$ python -q
>>> import numpy as np
>>> np.set_printoptions(precision=2, suppress=True, linewidth=200)
>>> K = np.load("block6.npy")
>>> K
array([[ -1,  -1,  -2,   3,   3,  -3,   2,   1,  -3],
       [  1,   0,   0,   2,   4,  -3,   0,   4,  -4],
       [  4,   1,   3,   1,   2,   0,   0,   4,  -2],
       [  7,   2,   5,  -1,   2,   3,   2,   6,   1],
       [  8,   5,   2,  -1,   1,   4,   0,   7,  -2],
       [ 11,   3,   2,  -4,   2,   5,   3,   4,   0],
       [ 12,   5,   2,  -5,   2,   3,   4,   1,  -3],
       [ 12,   8,   4,  -4,   4,   6,   3,  -1,  -1],
       [  9,   7,   1,  -3,   6,   5,   0,   2,   2],
       [  6,   7,  -2,  -4,   6,   3,  -1,   0,   2],
       [  5,   4,   0,  -3,   3,   4,   0,  -3,   2],
       [  3,   6,   0,  -5,   3,   2,   2,   0,   2],
       [  5,   8,  -3,  -2,   5,   1,  -1,   2,   2],
       [  3,  11,  -2,  -4,   7,   2,  -1,   3,   1],
       [  0,  12,   1,  -3,   4,   5,  -2,   0,   4],
       [  1,   9,  -2,  -6,   7,   7,   0,   1,   2],
       [  4,   7,  -1,  -6,   7,   6,   1,   2,   0],
       [  3,   8,  -2,  -5,   5,   8,   4,  -1,   1],
       [  5,   7,  -5,  -2,   4,  10,   3,  -2,  -1],
       [  8,   7,  -7,   0,   1,  12,   1,  -5,   0],
       [  9,   8,  -8,   0,   2,  13,   0,  -5,  -1],
       [  7,   7,  -7,  -3,   3,  14,  -1,  -7,  -4],
       [  7,   7,  -5,  -3,   1,  16,   1, -10,  -7],
       [  4,  10,  -6,  -6,  -2,  14,  -1,  -9,  -9],
       [  3,  12,  -7,  -7,  -2,  11,   1, -11,  -9]])
>>> basis = K[[11, 1]].astype(float)
>>> for _ in range(7):
...     idx = np.linalg.norm(K[:, None] - basis, axis=-1).argmin(axis=1)
...     basis = np.array([K[idx == j].mean(axis=0) for j in range(2)])
... 
>>> idx
array([1, 1, 1, 1, 1, 1, 1, 0, 0, 0, 0, 0, 0, 0, 0, 0, 0, 0, 0, 0, 0, 0, 0, 0, 0])
>>> np.abs(basis[1] - basis[0]).argmax()
np.int64(5)
>>> basis[1] - basis[0]
array([ 0.78, -5.91,  4.55,  2.95, -1.27, -6.44,  1.07,  6.3 , -1.08])
